% python3 -q
>>> import numpy as np
>>> np.set_printoptions(suppress=True, linewidth=120)
>>> tidy = lambda a: np.round(a, 2) + 0
>>> A = np.loadtxt("dump.csv", delimiter=",")
>>> A
array([[  1.,   6.,   1.],
       [  9.,  11.,   9.],
       [ 15.,  18.,  11.],
       [ 20.,  22.,  17.],
       [ 28.,  25.,  18.],
       [ 31.,  32.,  21.],
       [ 35.,  41.,  30.],
       [ 43.,  47.,  35.],
       [ 44.,  50.,  44.],
       [ 45.,  55.,  48.],
       [ 52.,  55.,  54.],
       [ 57.,  57.,  63.],
       [ 59.,  62.,  68.],
       [ 65.,  67.,  70.],
       [ 74.,  74.,  79.],
       [ 79.,  81.,  81.],
       [ 79.,  83.,  86.],
       [ 82.,  83.,  87.],
       [ 90.,  88.,  90.],
       [ 94.,  96.,  99.],
       [ 96.,  99., 107.],
       [103., 103., 109.],
       [107., 110., 111.],
       [116., 114., 111.],
       [119., 123., 114.],
       [128., 126., 122.]])
>>> proj = A @ np.linalg.solve(A.T @ A, A.T)
>>> tidy(np.linalg.eigvalsh(proj))
array([0., 0., 0., 0., 0., 0., 0., 0., 0., 0., 0., 0., 0., 0., 0., 0., 0., 0., 0., 0., 0., 0., 0., 1., 1., 1.])
>>> tidy(proj @ A[:, 0])
array([  1.,   9.,  15.,  20.,  28.,  31.,  35.,  43.,  44.,  45.,  52.,  57.,  59.,  65.,  74.,  79.,  79.,  82.,
        90.,  94.,  96., 103., 107., 116., 119., 128.])
>>> np.allclose(proj @ proj, proj)
True
>>> x0 = np.array([-3, -2, 0])
>>> rhs = A @ x0
>>> b, lr = np.zeros(3), 1 / np.linalg.norm(A, 2) ** 2
>>> for i in range(12):
...     b -= lr * A.T @ (A @ b - rhs)
...     if i % 2 == 0: print(i, round(np.linalg.norm(A @ b - rhs), 2))
... 
0 47.25
2 47.13
4 47.01
6 46.9
8 46.78
10 46.67
>>> tidy(np.linalg.cond(A))
np.float64(57.31)
>>> d = np.linalg.norm(A[:, None] - A[None], axis=-1)
>>> tidy(d[:5, :5])
array([[ 0.  , 12.37, 20.98, 29.55, 37.13],
       [12.37,  0.  ,  9.43, 17.49, 25.26],
       [20.98,  9.43,  0.  ,  8.77, 16.34],
       [29.55, 17.49,  8.77,  0.  ,  8.6 ],
       [37.13, 25.26, 16.34,  8.6 ,  0.  ]])
>>> (d + 1e9 * np.eye(26)).round(6).argmin(axis=1)
array([ 1,  2,  3,  4,  5,  4,  7,  8,  9,  8,  9, 12, 11, 12, 15, 16, 17, 16, 17, 20, 21, 20, 21, 22, 23, 24])
>>> G = np.cov(A, rowvar=False)
>>> tidy(np.corrcoef(A[:, 2], A[:, 0])[0, 1])
np.float64(0.99)
>>> np.argwhere(np.triu(np.abs(np.corrcoef(A.T)) > 0.8, 1))
array([[0, 1],
       [0, 2],
       [1, 2]])
>>> np.argsort(-A.std(axis=0).round(6), kind="stable")
array([2, 0, 1])
>>> tidy(np.corrcoef(A.T))
array([[1.  , 1.  , 0.99],
       [1.  , 1.  , 0.99],
       [0.99, 0.99, 1.  ]])
>>> tidy(G)
array([[1305.8 , 1270.27, 1362.93],
       [1270.27, 1243.06, 1330.45],
       [1362.93, 1330.45, 1454.  ]])
>>> tidy(np.polyfit(A[:, 2], A[:, 0], 1))
array([0.94, 3.52])
>>> tidy(A.std(axis=0))
array([35.43, 34.57, 37.39])
>>> M2 = np.array([[3, -2, 2, 3, -1, -1, 1],
...     [1, 2, 1, 2, 1, 3, 0],
...     [-2, 1, -2, 0, 1, -2, -2],
...     [2, 0, 3, 0, 3, 1, 1],
...     [1, 1, -1, -2, 2, -2, -2],
...     [2, 2, 0, 0, 0, -3, -2],
...     [-2, 3, -3, 0, -1, 3, 3]])
>>> feats = M2 + M2.T
>>> feats
array([[ 6, -1,  0,  5,  0,  1, -1],
       [-1,  4,  2,  2,  2,  5,  3],
       [ 0,  2, -4,  3,  0, -2, -5],
       [ 5,  2,  3,  0,  1,  1,  1],
       [ 0,  2,  0,  1,  4, -2, -3],
       [ 1,  5, -2,  1, -2, -6,  1],
       [-1,  3, -5,  1, -3,  1,  6]])
>>> vals, vecs = np.linalg.eigh(feats)
>>> x0 = np.array([-3, 5, 1, -3, 5, -8, 7])
>>> tidy(np.linalg.eigvalsh(feats[1:, 1:]))
array([-10.8 ,  -5.48,  -0.22,   2.31,   7.65,  10.55])
>>> (np.sign(vecs[:, -1].round(6)) == np.sign(vecs[0, -1].round(6))).astype(int)
array([1, 0, 1, 1, 1, 0, 0])
>>> x0 = np.array([-1, 3, -1])
>>> rhs = A @ x0
>>> tidy(np.linalg.pinv(A) @ A)
array([[1., 0., 0.],
       [0., 1., 0.],
       [0., 0., 1.]])
>>> tidy(np.linalg.lstsq(A, rhs)[0])
array([-1.,  3., -1.])
>>> rhs
array([ 16.,  15.,  28.,  29.,  29.,  44.,  58.,  63.,  62.,  72.,  59.,  51.,  59.,  66.,  69.,  83.,  84.,  80.,
        84.,  95.,  94.,  97., 112., 115., 136., 128.])
>>> rng = np.random.default_rng(69785)
>>> rhs = rhs + 0.3 * rng.normal(size=26)
>>> tidy(rhs)
array([ 15.82,  14.99,  27.84,  28.92,  29.39,  43.74,  58.41,  63.23,  62.01,  72.1 ,  59.43,  51.11,  59.18,  66.08,
        69.07,  83.36,  84.57,  80.22,  83.82,  94.76,  93.9 ,  96.97, 112.3 , 115.05, 135.68, 128.16])
>>> b, *_ = np.linalg.lstsq(A, rhs)
>>> [round(float(np.linalg.norm(np.linalg.solve(A.T @ A + lam * np.eye(3), A.T @ rhs))), 2) for lam in (0, 1, 10, 100)]
[3.33, 3.31, 3.16, 2.3]
>>> b.round()
array([-1.,  3., -1.])
>>> tidy(np.linalg.norm(rhs - A @ b))
np.float64(1.19)
>>> tidy(A.T @ (rhs - A @ b))
array([0., 0., 0.])
>>> idx = rng.permutation(7)
>>> idx
array([5, 2, 4, 3, 6, 0, 1])
>>> M2 = feats[idx][:, idx]
>>> np.trace(M2)
np.int64(10)
>>> np.all(np.linalg.eigvalsh(feats) > 0)
np.False_
>>> O, vecs = np.linalg.qr(feats[:, :6])[0], np.linalg.qr(feats[:, 6:])[0]
>>> sigma = np.linalg.svd(O.T @ vecs, compute_uv=False)
>>> tidy(sigma)
array([0.9])
>>> tidy(np.degrees(np.arccos(sigma.clip(0, 1))))
array([25.45])
>>> M2 = np.array([[-2.2, 3.5],
...     [0.2, -1.4],
...     [-0.7, -0.4],
...     [0.6, 0.3],
...     [1.0, 1.6],
...     [1.7, -0.6]])
>>> W2 = np.array([[-0.2, 2.2, -0.6], [-0.4, 0.2, 1.7]])
>>> J = M2 @ W2
>>> tidy(J)
array([[-0.96, -4.14,  7.27],
       [ 0.52,  0.16, -2.5 ],
       [ 0.3 , -1.62, -0.26],
       [-0.24,  1.38,  0.15],
       [-0.84,  2.52,  2.12],
       [-0.1 ,  3.62, -2.04]])
>>> blk = np.stack([J, 3 * J, J[::-1]])
>>> np.linalg.matrix_rank(blk)
array([2, 2, 2])
>>> np.linalg.matrix_rank(blk.reshape(3, -1))
np.int64(2)
>>> tidy(np.einsum("bij,cij->bc", blk, blk))
array([[ 111.05,  333.16,  -74.8 ],
       [ 333.16,  999.48, -224.41],
       [ -74.8 , -224.41,  111.05]])
>>> K = np.load("x.npy")
>>> K
array([[-0.98, -1.  , -3.  , -2.  ,  2.  , -1.  ,  0.  ],
       [ 2.  ,  3.02,  2.  ,  0.  , -2.  , -3.  ,  2.  ],
       [-2.  ,  2.  ,  1.02, -1.  ,  2.  , -3.  ,  0.  ],
       [-3.  , -2.  , -1.  ,  0.02,  3.  , -1.  , -3.  ],
       [-2.  ,  3.  ,  3.  , -1.  , -1.98, -2.  ,  3.  ],
       [ 2.  , -2.  , -3.  ,  0.  , -2.  , -0.98, -1.  ],
       [-1.  , -1.  , -3.  , -2.  ,  2.  , -1.  ,  0.02]])
>>> Uu, sigma, Vh = np.linalg.svd(K)
>>> np.argmax(sigma[:-1] / (sigma[1:] + 1e-6)) + 1
np.int64(6)
>>> tidy(sigma)
array([9.96, 7.24, 5.13, 3.16, 2.26, 0.29, 0.01])
>>> M2 = Uu[:, :6] @ np.diag(sigma[:6]) @ Vh[:6]
>>> tidy(M2)
array([[-0.98, -1.  , -3.  , -2.  ,  2.  , -1.  ,  0.  ],
       [ 2.  ,  3.02,  2.  ,  0.  , -2.  , -3.  ,  2.  ],
       [-2.  ,  2.  ,  1.02, -1.  ,  2.  , -3.  ,  0.  ],
       [-3.  , -2.  , -1.  ,  0.02,  3.  , -1.  , -3.  ],
       [-2.  ,  3.  ,  3.  , -1.  , -1.98, -2.  ,  3.  ],
       [ 2.  , -2.  , -3.  ,  0.  , -2.  , -0.98, -1.  ],
       [-1.  , -1.  , -3.  , -2.  ,  2.  , -1.  ,  0.02]])
>>> tidy(np.linalg.norm(K - M2) / np.linalg.norm(K))
np.float64(0.0)
>>> tidy(np.linalg.norm(K - M2, 2)), tidy(sigma[6])
(np.float64(0.01), np.float64(0.01))
>>> np.linalg.matrix_rank(M2, rtol=0.1)
np.int64(5)
>>> [round(float(x), 2) for x in np.linalg.svd(M2, compute_uv=False)[:3]]
[9.96, 7.24, 5.13]
>>> tidy(np.linalg.norm(M2, 2) / np.linalg.norm(M2))
np.float64(0.72)
